% ipython --no-banner

In [1]: import numpy as np

In [2]: import numpy.linalg as la

In [3]: np.set_printoptions(precision=1, suppress=True, linewidth=120)

In [4]: F = np.array([[25, -40, -45, -40],
   ...:     [-40, 64, 72, 64],
   ...:     [-45, 72, 81, 72],
   ...:     [-40, 64, 72, 64]])

In [5]: x = np.array([-3, 5, 1, 2])

In [6]: a = np.maximum(F @ x, 0)

In [7]: np.maximum(F @ x, 0) - np.maximum(-F @ x, 0)
Out[7]: array([-400,  640,  720,  640])

In [8]: F * (a > 1e-9)[:, None]
Out[8]: 
array([[  0,   0,   0,   0],
       [-40,  64,  72,  64],
       [-45,  72,  81,  72],
       [-40,  64,  72,  64]])

In [9]: np.tanh(F @ x)
Out[9]: array([-1.,  1.,  1.,  1.])

In [10]: a
Out[10]: array([  0, 640, 720, 640])

In [11]: np.allclose(F @ F.T, F.T @ F)
Out[11]: True

In [12]: (F - F.T) / 2
Out[12]: 
array([[0., 0., 0., 0.],
       [0., 0., 0., 0.],
       [0., 0., 0., 0.],
       [0., 0., 0., 0.]])

In [13]: np.round(la.det(F), 1)
Out[13]: np.float64(-0.0)

In [14]: np.allclose(F, F.T)
Out[14]: True

In [15]: np.round(np.sort(np.abs(la.eigvals(F))), 1) + 0
Out[15]: array([  0.,   0.,   0., 234.])

In [16]: (F + F.T) / 2
Out[16]: 
array([[ 25., -40., -45., -40.],
       [-40.,  64.,  72.,  64.],
       [-45.,  72.,  81.,  72.],
       [-40.,  64.,  72.,  64.]])

In [17]: r0, r1 = F[1], F[0]

In [18]: r0 @ r1
Out[18]: np.int64(-9360)

In [19]: r0 @ r0
Out[19]: np.int64(14976)

In [20]: p = (r0 @ r1) / (r0 @ r0) * r0

In [21]: la.matrix_rank(np.outer(r0, r1))
Out[21]: np.int64(1)

In [22]: (r1 - p) @ r0
Out[22]: np.float64(0.0)

In [23]: round(la.norm(r0 + r1) ** 2 + la.norm(r0 - r1) ** 2, 1)
Out[23]: np.float64(41652.0)

In [24]: arr = np.array([[2, 2, 1, 2], [2, 2, 2, 1], [1, 2, 2, 2], [2, 1, 2, 2]])

In [25]: print(arr)
[[2 2 1 2]
 [2 2 2 1]
 [1 2 2 2]
 [2 1 2 2]]

In [26]: evals, V = la.eig(arr)

In [27]: np.sort(la.eigvals(arr @ arr))
Out[27]: array([ 1.,  1.,  1., 49.])

In [28]: np.sort(la.eigvals(la.inv(arr)))
Out[28]: array([-1. ,  0.1,  1. ,  1. ])

In [29]: evals
Out[29]: array([ 7.,  1., -1.,  1.])

In [30]: round(np.prod(evals), 1)
Out[30]: np.float64(-7.0)

In [31]: q, R = la.qr(arr)

In [32]: np.allclose(R.T @ R, arr.T @ arr)
Out[32]: True

In [33]: np.trace(q @ q.T)
Out[33]: np.float64(4.0)

In [34]: q, V = la.qr(arr[:, :1])[0], la.qr(arr[:, 1:])[0]

In [35]: sv = la.svd(q.T @ V, compute_uv=False)

In [36]: (sv > 0.9).sum()
Out[36]: np.int64(1)

In [37]: r0 = np.array([0, 1, 0]) + 0.5

In [38]: feats = np.outer(r0, r0) / (r0 @ r0)

In [39]: feats
Out[39]: 
array([[0.1, 0.3, 0.1],
       [0.3, 0.8, 0.3],
       [0.1, 0.3, 0.1]])

In [40]: Uu, sv, Vt = la.svd(feats)

In [41]: V = Vt[:(sv > 1e-8).sum()]

In [42]: rng = np.random.default_rng(724)

In [43]: x = feats[1] + -2 * feats[0] + rng.integers(2) * np.eye(3)[0]

In [44]: x
Out[44]: array([0.1, 0.3, 0.1])

In [45]: np.diag(V.T @ V)
Out[45]: array([0.1, 0.8, 0.1])

In [46]: np.allclose(feats[:-1].T @ la.lstsq(feats[:-1].T, feats[-1])[0], feats[-1])
Out[46]: True

In [47]: np.abs(np.diag(la.qr(feats)[1])) > 1e-9
Out[47]: array([ True, False, False])

In [48]: print(feats @ la.pinv(feats) @ feats)
[[0.1 0.3 0.1]
 [0.3 0.8 0.3]
 [0.1 0.3 0.1]]

In [49]: round(np.trace(la.pinv(feats) @ feats), 1)
Out[49]: np.float64(1.0)

In [50]: Uu, sv, Vt = la.svd(F)

In [51]: V = Vt[:(sv > 1e-8).sum()]

In [52]: x = F[3] + -2 * F[0] + rng.integers(2) * np.eye(4)[2]

In [53]: x
Out[53]: array([-90., 144., 162., 144.])

In [54]: la.matrix_rank(np.vstack([F, x]))
Out[54]: np.int64(1)

In [55]: print(np.diag(V.T @ V))
[0.1 0.3 0.3 0.3]

In [56]: V.T @ V
Out[56]: 
array([[ 0.1, -0.2, -0.2, -0.2],
       [-0.2,  0.3,  0.3,  0.3],
       [-0.2,  0.3,  0.3,  0.3],
       [-0.2,  0.3,  0.3,  0.3]])

In [57]: x = np.array([2, 2, 0])

In [58]: np.trace(feats)
Out[58]: np.float64(1.0)

In [59]: np.round((x - feats @ x) @ (feats @ x), 1)
Out[59]: np.float64(0.0)

In [60]: print(feats @ feats @ x)
[0.7 2.2 0.7]

In [61]: A = np.load("arr.npy")

In [62]: A
Out[62]: 
array([[1, 2, 0],
       [2, 1, 2],
       [0, 2, 1]])

In [63]: q, V = la.qr(A[:, :2])[0], la.qr(A[:, 2:])[0]

In [64]: sv = la.svd(q.T @ V, compute_uv=False)

In [65]: print(round(float(la.norm(q @ q.T - V @ V.T, 2)), 1))
1.0

In [66]: sv
Out[66]: array([0.8])

In [67]: (sv > 0.9).sum()
Out[67]: np.int64(0)

In [68]: print(np.degrees(np.arccos(sv.clip(0, 1))))
[35.5]

In [69]: evals, V = la.eigh(A)

In [70]: x = np.array([3, -3, 3])

In [71]: V * np.maximum(evals, 0) @ V.T
Out[71]: 
array([[1.5, 1.4, 0.5],
       [1.4, 1.9, 1.4],
       [0.5, 1.4, 1.5]])

In [72]: (np.sign(V[:, -1].round(6)) == np.sign(V[0, -1].round(6))).astype(int)
Out[72]: array([1, 1, 1])

In [73]: print(np.abs(A).sum(axis=1).max(), round(float(np.abs(evals).max()), 1))
5 3.8

In [74]: x @ A @ x
Out[74]: np.int64(-45)

In [75]: data = np.array([[0.0, 1.0, 1.0], [1.0, 0.0, 0.0], [1.0, 0.0, 0.0]])

In [76]: z = rng.permutation(3)

In [77]: print(z)
[2 1 0]

In [78]: out = data[z][:, z]

In [79]: out
Out[79]: 
array([[0., 0., 1.],
       [0., 0., 1.],
       [1., 1., 0.]])

In [80]: print(np.einsum("ij,ji->", data, data))
4.0

In [81]: mat = np.load("layer12.npy")

In [82]: mat
Out[82]: 
array([[ 2, -3,  9, -4],
       [ 3, -2, -6,  4],
       [ 9,  2,  7, -4]])

In [83]: Uu, sv, Vt = la.svd(mat, full_matrices=False)

In [84]: Uu.shape, sv.shape, Vt.shape
Out[84]: ((3, 3), (3,), (3, 4))

In [85]: np.round(Uu.T @ mat @ Vt.T, 1) + 0
Out[85]: 
array([[15.7,  0. ,  0. ],
       [ 0. ,  7.9,  0. ],
       [ 0. ,  0. ,  4.2]])

In [86]: np.allclose(Uu * sv @ Vt, mat)
Out[86]: True

In [87]: np.round(Vt @ Vt.T, 1) + 0
Out[87]: 
array([[1., 0., 0.],
       [0., 1., 0.],
       [0., 0., 1.]])

In [88]: print(sv / sv[0])
[1.  0.5 0.3]

In [89]: np.abs(Uu[:, 0]).round(6).argmax()
Out[89]: np.int64(2)

In [90]: (sv > 1e-8).sum()
Out[90]: np.int64(3)

In [91]: np.round(Uu.T @ Uu, 1) + 0
Out[91]: 
array([[1., 0., 0.],
       [0., 1., 0.],
       [0., 0., 1.]])

In [92]: out = mat + rng.integers(-2, 3, (3, 1)) @ rng.integers(-2, 3, (1, 4))

In [93]: print(out)
[[ 2 -2 11 -5]
 [ 3 -1 -4  3]
 [ 9  4 11 -6]]

In [94]: np.abs(out - mat).sum(axis=1)
Out[94]: array([4, 4, 8])

In [95]: def softmax(z):
    ...:     e = np.exp(z - z.max(axis=-1, keepdims=True))
    ...:     return e / e.sum(axis=-1, keepdims=True)
    ...: 

In [96]: np.round(softmax(10 * out[0]), 1) + 0
Out[96]: array([0., 0., 1., 0.])

In [97]: np.round(softmax(out[0]), 1) + 0
Out[97]: array([0., 0., 1., 0.])

In [98]: scores = out @ out.T / np.sqrt(4)

In [99]: softmax(scores).round(6).argmax(axis=1)
Out[99]: array([2, 1, 2])

In [100]: print(np.round(softmax(scores + np.triu(np.full(scores.shape, -np.inf), 1)), 1) + 0)
[[1. 0. 0.]
 [0. 1. 0.]
 [0. 0. 1.]]

In [101]: np.round(softmax(scores), 1) + 0
Out[101]: 
array([[0., 0., 1.],
       [0., 1., 0.],
       [0., 0., 1.]])

In [102]: r0, r1 = mat[1], mat[0]

In [103]: r0 @ r1
Out[103]: np.int64(-58)

In [104]: r0 @ r0
Out[104]: np.int64(65)

In [105]: p = (r0 @ r1) / (r0 @ r0) * r0

In [106]: round(float((r1 - p) @ r0), 1)
Out[106]: 0.0

In [107]: np.round(la.norm(r0 + r1) ** 2 + la.norm(r0 - r1) ** 2, 1)
Out[107]: np.float64(350.0)

In [108]: np.outer(r0, r1)
Out[108]: 
array([[  6,  -9,  27, -12],
       [ -4,   6, -18,   8],
       [-12,  18, -54,  24],
       [  8, -12,  36, -16]])

In [109]: E = np.diag(20 * np.array([3, -2, 3])) + np.array([[9, 2, -7], [-1, 0, 7], [8, -7, 5]])

In [110]: E
Out[110]: 
array([[ 69,   2,  -7],
       [ -1, -40,   7],
       [  8,  -7,  65]])

In [111]: x = np.array([0, 5, 9])

In [112]: (E @ x).argmax()
Out[112]: np.int64(2)

In [113]: print(E @ np.ones(3))
[ 64. -34.  66.]

In [114]: print(np.sign((E @ x).round(6)))
[-1 -1  1]

In [115]: E.mean(axis=0)
Out[115]: array([ 25.3, -15. ,  21.7])

In [116]: print(E.shape)
(3, 3)

In [117]: E.sum(axis=1)
Out[117]: array([ 64, -34,  66])
